>>> import numpy as np
>>> from numpy import linalg as LA
>>> np.set_printoptions(suppress=True, linewidth=200)
>>> rnd = lambda a: np.round(a, 1) + 0
>>> F = np.load("test9.npy")
>>> rnd(F)
array([[ 0.1,  0. ,  0. ,  0. ,  0. ,  0.2,  0.1, -0.2],
       [ 0. ,  0. ,  0. ,  0. ,  0. ,  0.1,  0. , -0.1],
       [ 0. ,  0. ,  0. ,  0. ,  0. ,  0. ,  0. ,  0. ],
       [ 0. ,  0. ,  0. ,  0. ,  0. ,  0. ,  0. ,  0. ],
       [ 0. ,  0. ,  0. ,  0. ,  0. ,  0. ,  0. ,  0. ],
       [ 0.2,  0.1,  0. ,  0. ,  0. ,  0.3,  0.2, -0.4],
       [ 0.1,  0. ,  0. ,  0. ,  0. ,  0.2,  0.1, -0.2],
       [-0.2, -0.1,  0. ,  0. ,  0. , -0.4, -0.2,  0.5]])
>>> # equal to its transpose
>>> w, evecs = LA.eigh(F)
>>> w.sum(), rnd(np.trace(F))
(np.float64(1.0), np.float64(1.0))
>>> rnd(evecs.T @ evecs)
array([[1., 0., 0., 0., 0., 0., 0., 0.],
       [0., 1., 0., 0., 0., 0., 0., 0.],
       [0., 0., 1., 0., 0., 0., 0., 0.],
       [0., 0., 0., 1., 0., 0., 0., 0.],
       [0., 0., 0., 0., 1., 0., 0., 0.],
       [0., 0., 0., 0., 0., 1., 0., 0.],
       [0., 0., 0., 0., 0., 0., 1., 0.],
       [0., 0., 0., 0., 0., 0., 0., 1.]])
>>> rnd(evecs @ np.diag(w) @ evecs.T)
array([[ 0.1,  0. ,  0. ,  0. ,  0. ,  0.2,  0.1, -0.2],
       [ 0. ,  0. ,  0. ,  0. ,  0. ,  0.1,  0. , -0.1],
       [ 0. ,  0. ,  0. ,  0. ,  0. ,  0. ,  0. ,  0. ],
       [ 0. ,  0. ,  0. ,  0. ,  0. ,  0. ,  0. ,  0. ],
       [ 0. ,  0. ,  0. ,  0. ,  0. ,  0. ,  0. ,  0. ],
       [ 0.2,  0.1,  0. ,  0. ,  0. ,  0.3,  0.2, -0.4],
       [ 0.1,  0. ,  0. ,  0. ,  0. ,  0.2,  0.1, -0.2],
       [-0.2, -0.1,  0. ,  0. ,  0. , -0.4, -0.2,  0.5]])
>>> (w > 1e-8).sum(), (w < -1e-8).sum()
(np.int64(1), np.int64(0))
>>> rnd(LA.svd(F, compute_uv=False))
array([1., 0., 0., 0., 0., 0., 0., 0.])
>>> U, sv, Vh = LA.svd(F)
>>> evecs = Vh[:(sv > 1e-8).sum()]
>>> rng = np.random.default_rng(899)
>>> vec = F[3] + -3 * F[7] + rng.integers(2) * np.eye(8)[4]
>>> rnd(vec)
array([ 0.7,  0.2,  0.1, -0.1,  1.1,  1.1,  0.6, -1.5])
>>> rnd(evecs.T @ evecs)
array([[ 0.1,  0. ,  0. ,  0. ,  0. ,  0.2,  0.1, -0.2],
       [ 0. ,  0. ,  0. ,  0. ,  0. ,  0.1,  0. , -0.1],
       [ 0. ,  0. ,  0. ,  0. ,  0. ,  0. ,  0. ,  0. ],
       [ 0. ,  0. ,  0. ,  0. ,  0. ,  0. ,  0. ,  0. ],
       [ 0. ,  0. ,  0. ,  0. ,  0. ,  0. ,  0. ,  0. ],
       [ 0.2,  0.1,  0. ,  0. ,  0. ,  0.3,  0.2, -0.4],
       [ 0.1,  0. ,  0. ,  0. ,  0. ,  0.2,  0.1, -0.2],
       [-0.2, -0.1,  0. ,  0. ,  0. , -0.4, -0.2,  0.5]])
>>> np.unique(F.round(6), axis=0).shape
(7, 8)
>>> rnd(np.trace(LA.pinv(F) @ F))
np.float64(1.0)
>>> M2 = F / LA.norm(F, axis=1, keepdims=True)
>>> G = M2 @ M2.T
>>> rnd(G[4])
array([ 1.,  1.,  1., -1.,  1.,  1.,  1., -1.])
>>> (G - 2 * np.eye(8)).round(6).argmax(axis=1)
array([1, 0, 0, 7, 0, 0, 0, 3])
>>> (np.abs(G) > 0.9).astype(int)
array([[1, 1, 1, 1, 1, 1, 1, 1],
       [1, 1, 1, 1, 1, 1, 1, 1],
       [1, 1, 1, 1, 1, 1, 1, 1],
       [1, 1, 1, 1, 1, 1, 1, 1],
       [1, 1, 1, 1, 1, 1, 1, 1],
       [1, 1, 1, 1, 1, 1, 1, 1],
       [1, 1, 1, 1, 1, 1, 1, 1],
       [1, 1, 1, 1, 1, 1, 1, 1]])
>>> feats = np.load("block1.npy")
>>> feats
array([[ 579, -149,  123,  132,   17],
       [-149,  584, -127,  109,  119],
       [ 123, -127,  576,  -97, -150],
       [ 132,  109,  -97,  334,   35],
       [  17,  119, -150,   35,  387]])
>>> w, evecs = LA.eigh(feats)
>>> rnd(evecs.T @ evecs)
array([[1., 0., 0., 0., 0.],
       [0., 1., 0., 0., 0.],
       [0., 0., 1., 0., 0.],
       [0., 0., 0., 1., 0.],
       [0., 0., 0., 0., 1.]])
>>> rnd(evecs.T @ feats @ evecs)
array([[167.1,   0. ,   0. ,   0. ,   0. ],
       [  0. , 317. ,   0. ,   0. ,   0. ],
       [  0. ,   0. , 455.9,   0. ,   0. ],
       [  0. ,   0. ,   0. , 620.9,   0. ],
       [  0. ,   0. ,   0. ,   0. , 899.1]])
>>> rnd(evecs @ np.diag(w) @ evecs.T)
array([[ 579., -149.,  123.,  132.,   17.],
       [-149.,  584., -127.,  109.,  119.],
       [ 123., -127.,  576.,  -97., -150.],
       [ 132.,  109.,  -97.,  334.,   35.],
       [  17.,  119., -150.,   35.,  387.]])
>>> np.abs(evecs[:, -1]).round(6).argmax()
np.int64(1)
>>> rnd(np.abs(evecs[:, -1]))
array([0.4, 0.6, 0.6, 0.1, 0.3])
>>> rnd(np.abs(LA.eigvals(feats)).max())
np.float64(899.1)
>>> np.allclose(feats, feats.T)
True
>>> rnd(LA.eigvals(feats))
array([899.1, 620.9, 167.1, 317. , 455.9])
>>> np.einsum("ii->", feats)
np.int64(2460)
>>> labels = rng.permutation(5)
>>> labels
array([3, 4, 1, 0, 2])
>>> M2 = feats[labels][:, labels]
>>> np.allclose(M2, feats)
False
>>> rnd(np.sort(np.abs(LA.eigvals(M2))))
array([167.1, 317. , 455.9, 620.9, 899.1])
>>> np.diag(M2)
array([334, 387, 584, 579, 576])
>>> X = np.loadtxt("layer7.csv", delimiter=",")
>>> rnd(X)
array([[-0.2, -0.1, -0.2, -1.6, -2.2, -0.5],
       [-4.5,  0.3,  1.4,  4. ,  0.2, -0.4],
       [-1.8, -0.2,  0.3, -0.4, -0.5, -0.7],
       [ 3.8, -0.5, -1.3, -4.5, -1.1,  0. ],
       [-2.5,  0.3,  0.7,  2. , -1. , -0.3],
       [ 1.9,  0.3, -0.1,  1.7,  2.6,  1.2],
       [ 0.1,  0.4,  0. ,  0.8, -1.4,  0.3],
       [-0.6,  1.3,  1. ,  6.8,  1.9,  1.8],
       [ 0.9, -0.1, -0.3, -0.8,  0.1,  0.1]])
>>> # looks like rank 3
>>> rnd(X @ LA.pinv(X) @ X)
array([[-0.2, -0.1, -0.2, -1.6, -2.2, -0.5],
       [-4.5,  0.3,  1.4,  4. ,  0.2, -0.4],
       [-1.8, -0.2,  0.3, -0.4, -0.5, -0.7],
       [ 3.8, -0.5, -1.3, -4.5, -1.1,  0. ],
       [-2.5,  0.3,  0.7,  2. , -1. , -0.3],
       [ 1.9,  0.3, -0.1,  1.7,  2.6,  1.2],
       [ 0.1,  0.4,  0. ,  0.8, -1.4,  0.3],
       [-0.6,  1.3,  1. ,  6.8,  1.9,  1.8],
       [ 0.9, -0.1, -0.3, -0.8,  0.2,  0.1]])
>>> np.abs(np.diag(LA.qr(X)[1])) > 1e-9
array([ True,  True,  True, False, False, False])
>>> np.argsort(-LA.norm(X, axis=0).round(6), kind="stable")[:3]
array([3, 0, 4])
>>> U, sv, Vh = LA.svd(X)
>>> rnd(sv)
array([11.3,  6.4,  2.6,  0. ,  0. ,  0. ])
>>> np.argmax(sv[:-1] / (sv[1:] + 1e-6)) + 1
np.int64(3)
>>> M2 = U[:, :3] @ np.diag(sv[:3]) @ Vh[:3]
>>> rnd(M2)
array([[-0.2, -0.1, -0.2, -1.6, -2.2, -0.6],
       [-4.5,  0.3,  1.4,  4. ,  0.3, -0.4],
       [-1.8, -0.2,  0.3, -0.4, -0.5, -0.7],
       [ 3.8, -0.5, -1.3, -4.5, -1.1,  0. ],
       [-2.5,  0.3,  0.7,  2. , -1. , -0.3],
       [ 1.9,  0.3, -0.1,  1.7,  2.6,  1.2],
       [ 0.1,  0.4,  0. ,  0.8, -1.4,  0.3],
       [-0.6,  1.3,  1. ,  6.8,  1.9,  1.8],
       [ 0.9, -0.1, -0.3, -0.8,  0.1,  0.1]])
>>> rnd(np.abs(X - M2).max())
np.float64(0.0)
>>> LA.matrix_rank(X, rtol=0.05)
np.int64(3)
>>> rnd(LA.norm(X - M2, 2)), rnd(sv[3])
(np.float64(0.0), np.float64(0.0))
>>> U, sv, Vh = LA.svd(X)
>>> evecs = Vh[:(sv > 1e-8).sum()]
>>> vec = X[0] + 5 * X[3] + rng.integers(2) * np.eye(6)[5]
>>> rnd(vec)
array([ 18.6,  -2.4,  -6.9, -24.2,  -7.7,  -0.5])
>>> rnd(evecs.T @ evecs)
array([[ 0.9,  0.1, -0.2, -0.1,  0. ,  0.3],
       [ 0.1,  0.1,  0. ,  0.2, -0.1,  0.1],
       [-0.2,  0. ,  0.1,  0.1,  0. ,  0. ],
       [-0.1,  0.2,  0.1,  0.9,  0. ,  0.2],
       [ 0. , -0.1,  0. ,  0. ,  1. ,  0. ],
       [ 0.3,  0.1,  0. ,  0.2,  0. ,  0.2]])
>>> rk = LA.matrix_rank(X)
>>> rk
np.int64(3)
>>> N = LA.svd(X)[2][rk:].T
>>> rnd(N @ N.T)
array([[ 0.1, -0.1,  0.2,  0.1,  0. , -0.3],
       [-0.1,  0.9,  0. , -0.2,  0.1, -0.1],
       [ 0.2,  0. ,  0.9, -0.1,  0. ,  0. ],
       [ 0.1, -0.2, -0.1,  0.1,  0. , -0.2],
       [ 0. ,  0.1,  0. ,  0. ,  0. ,  0. ],
       [-0.3, -0.1,  0. , -0.2,  0. ,  0.8]])
>>> mat = np.load("arr.npy")
>>> mat
array([[-2,  0,  0,  0,  0,  0,  0,  0,  0,  0,  0,  0,  0],
       [ 0,  1,  0,  0,  0,  0,  0,  0,  0,  0,  0,  0,  0],
       [ 0,  0, -3,  0,  0,  0,  0,  0,  0,  0,  0,  0,  0],
       [ 0,  0,  0, -5,  0,  0,  0,  0,  0,  0,  0,  0,  0],
       [ 0,  0,  0,  0, -5,  0,  0,  0,  0,  0,  0,  0,  0],
       [ 0,  0,  0,  0,  0,  3,  0,  0,  0,  0,  0,  0,  0],
       [ 0,  0,  0,  0,  0,  0,  9,  0,  0,  0,  0,  0,  0],
       [ 0,  0,  0,  0,  0,  0,  0,  7,  0,  0,  0,  0,  0],
       [ 0,  0,  0,  0,  0,  0,  0,  0,  5,  0,  0,  0,  0],
       [ 0,  0,  0,  0,  0,  0,  0,  0,  0,  6,  0,  0,  0],
       [ 0,  0,  0,  0,  0,  0,  0,  0,  0,  0,  0,  0,  0],
       [ 0,  0,  0,  0,  0,  0,  0,  0,  0,  0,  0,  5,  0],
       [ 0,  0,  0,  0,  0,  0,  0,  0,  0,  0,  0,  0, -7]])
>>> # 13 groups of indices that never mix
>>> blk = np.stack([mat, 3 * mat, mat[::-1]])
>>> rnd(LA.norm(blk, axis=(1, 2)))
array([18.4, 55.2, 18.4])
>>> rnd(LA.det(blk))
array([0., 0., 0.])
>>> W0 = np.array([[-10.0, 2.0, 6.0, -4.0],
...     [-24.0, 6.0, 12.0, -8.0],
...     [-12.0, 2.0, 8.0, -4.0],
...     [0.0, 0.0, 0.0, 2.0]])
>>> # rows and columns are dependent
>>> r0, v = W0[1], W0[2]
>>> r0 @ v
np.float64(428.0)
>>> pr = (r0 @ v) / (r0 @ r0) * r0
>>> rnd(pr)
array([-12.5,   3.1,   6.3,  -4.2])
>>> rnd(v - pr)
array([ 0.5, -1.1,  1.7,  0.2])
>>> rk = LA.matrix_rank(W0)
>>> rk
np.int64(3)
>>> N = LA.svd(W0)[2][rk:].T
>>> N.shape
(4, 1)
>>> [int(LA.matrix_rank(W0[:, :j + 1])) for j in range(4)]
[1, 2, 2, 3]
>>> [round(float(x), 1) for x in LA.svd(W0, compute_uv=False)[:3]]
[34.6, 2.0, 2.0]
>>> np.argsort(-LA.norm(W0, axis=0).round(6), kind="stable")[:3]
array([0, 2, 3])
>>> rnd(LA.norm(W0, 2) / LA.norm(W0))
np.float64(1.0)
>>> U, sv, Vh = LA.svd(W0)
>>> evecs = Vh[:(sv > 1e-8).sum()]
>>> vec = W0[1] + 4 * W0[3] + rng.integers(2) * np.eye(4)[0]
>>> vec
array([-23.,   6.,  12.,   0.])
>>> LA.matrix_rank(np.vstack([W0, vec]))
np.int64(4)
>>> np.allclose(evecs.T @ evecs @ vec, vec)
False
>>> rnd(evecs.T @ evecs)
array([[ 0.8, -0.3, -0.2,  0. ],
       [-0.3,  0.3, -0.3,  0. ],
       [-0.2, -0.3,  0.8,  0. ],
       [ 0. ,  0. ,  0. ,  1. ]])
>>> M = np.load("a.npy")
>>> M
array([[ 6,  5,  4,  5, -2, -1,  2],
       [ 5, 10, -8,  3, -5,  4,  6],
       [ 4, -8,  2, -6, -7,  2,  1],
       [ 5,  3, -6,  2, -2,  2, -1],
       [-2, -5, -7, -2,  4,  7,  5],
       [-1,  4,  2,  2,  7,  2, -4],
       [ 2,  6,  1, -1,  5, -4, -6]])
>>> # symmetric, so the eigenvalues are real
>>> labels = rng.permutation(7)
>>> labels
array([6, 0, 1, 5, 2, 4, 3])
>>> M2 = M[labels][:, labels]
>>> np.diag(M2)
array([-6,  6, 10,  2,  2,  4,  2])
>>> G = M.T @ M
>>> LA.matrix_rank(G)
np.int64(7)
>>> (M @ M.T).shape
(7, 7)
>>> rnd(LA.svd(M, compute_uv=False) ** 2)
array([378.5, 335.8, 197. ,  59.1,  36.3,  13.2,   8.2])
>>> G
array([[111,  81, -24,  31, -80,   8,  23],
       [ 81, 275, -45, 121,  28, -26, -18],
       [-24, -45, 174, -11,  21, -93, -81],
       [ 31, 121, -11,  83,  14,  -7,   8],
       [-80,  28,  21,  14, 172, -14, -77],
       [  8, -26, -93,  -7, -14,  94,  73],
       [ 23, -18, -81,   8, -77,  73, 119]])
>>> rnd(LA.eigvalsh(G)[::-1])
array([378.5, 335.8, 197. ,  59.1,  36.3,  13.2,   8.2])
>>> np.allclose(G, G.T)
True
>>> np.trace(G), (M ** 2).sum()
(np.int64(1028), np.int64(1028))
>>> arr = np.load("dump.npy")
>>> arr
array([[4., 1., 0., 0., 0., 0., 0., 0.],
       [0., 4., 1., 0., 0., 0., 0., 0.],
       [0., 0., 4., 1., 0., 0., 0., 0.],
       [0., 0., 0., 4., 1., 0., 0., 0.],
       [0., 0., 0., 0., 4., 1., 0., 0.],
       [0., 0., 0., 0., 0., 4., 1., 0.],
       [0., 0., 0., 0., 0., 0., 4., 1.],
       [0., 0., 0., 0., 0., 0., 0., 4.]])
>>> # triangular
>>> r0, v = arr[3], arr[1]
>>> r0 @ r0
np.float64(17.0)
>>> pr = (r0 @ v) / (r0 @ r0) * r0
>>> (v - pr) @ r0
np.float64(0.0)
>>> rnd(LA.norm(r0 + v) ** 2 + LA.norm(r0 - v) ** 2)
np.float64(68.0)
>>> pr
array([0., 0., 0., 0., 0., 0., 0., 0.])
>>> np.outer(r0, v)
array([[ 0.,  0.,  0.,  0.,  0.,  0.,  0.,  0.],
       [ 0.,  0.,  0.,  0.,  0.,  0.,  0.,  0.],
       [ 0.,  0.,  0.,  0.,  0.,  0.,  0.,  0.],
       [ 0., 16.,  4.,  0.,  0.,  0.,  0.,  0.],
       [ 0.,  4.,  1.,  0.,  0.,  0.,  0.,  0.],
       [ 0.,  0.,  0.,  0.,  0.,  0.,  0.,  0.],
       [ 0.,  0.,  0.,  0.,  0.,  0.,  0.,  0.],
       [ 0.,  0.,  0.,  0.,  0.,  0.,  0.,  0.]])
>>> v - pr
array([0., 4., 1., 0., 0., 0., 0., 0.])
>>> q, R = LA.qr(arr)
>>> q
array([[ 1.,  0.,  0.,  0.,  0.,  0.,  0.,  0.],
       [-0.,  1.,  0.,  0.,  0.,  0.,  0.,  0.],
       [-0., -0.,  1.,  0.,  0.,  0.,  0.,  0.],
       [-0., -0., -0.,  1.,  0.,  0.,  0.,  0.],
       [-0., -0., -0., -0.,  1.,  0.,  0.,  0.],
       [-0., -0., -0., -0., -0.,  1.,  0.,  0.],
       [-0., -0., -0., -0., -0., -0.,  1.,  0.],
       [-0., -0., -0., -0., -0., -0., -0.,  1.]])
>>> q.shape, R.shape
((8, 8), (8, 8))
>>> data = np.loadtxt("x.csv", delimiter=",")
>>> data
array([[-1.,  0., -1.,  0., -2.,  2.,  1.,  3., -3.],
       [-1.,  3., -1.,  2., -2., -2.,  1.,  3., -2.],
       [-1.,  0.,  2.,  2.,  3., -1., -3.,  3.,  3.],
       [ 1., -3.,  3.,  3., -2., -3.,  2.,  2.,  2.],
       [-1., -2.,  0., -1.,  2., -3.,  0., -1., -1.],
       [-2.,  3.,  2.,  0.,  1., -3.,  1., -2., -1.],
       [ 0., -2., -2.,  3.,  3., -3.,  2., -2.,  0.],
       [ 0.,  0., -3., -3., -3.,  3.,  1.,  1.,  2.],
       [ 1., -1., -2., -3.,  0.,  0.,  1.,  0., -3.]])
>>> M2 = np.array([[5, -2, 3],
...     [4, 0, 4],
...     [-7, 2, 5],
...     [6, -6, 7],
...     [-4, -7, 5],
...     [5, -9, 5],
...     [-1, -7, 5],
...     [-1, 6, 2],
...     [1, 7, -4]])
>>> LA.matrix_rank(np.vstack([data, M2.T]))
np.int64(9)
>>> LA.matrix_rank(data @ M2)
np.int64(3)
>>> np.einsum("ik,kj->ji", data, M2)
array([[ 13.,  18., -21., -19., -42., -31.,  -3.,  30.,  -7.],
       [-14.,  17.,  42.,  39.,   8.,   2., -42.,  19., -16.],
       [ 15.,  17.,  10.,   8., -21.,  11.,   9., -37., -15.]])
>>> data @ M2
array([[ 13., -14.,  15.],
       [ 18.,  17.,  17.],
       [-21.,  42.,  10.],
       [-19.,  39.,   8.],
       [-42.,   8., -21.],
       [-31.,   2.,  11.],
       [ -3., -42.,   9.],
       [ 30.,  19., -37.],
       [ -7., -16., -15.]])
>>> np.einsum("ij,ij->i", data, data)
array([29., 37., 46., 53., 21., 33., 43., 42., 25.])
>>> M2.T @ data.T
array([[ 13.,  18., -21., -19., -42., -31.,  -3.,  30.,  -7.],
       [-14.,  17.,  42.,  39.,   8.,   2., -42.,  19., -16.],
       [ 15.,  17.,  10.,   8., -21.,  11.,   9., -37., -15.]])
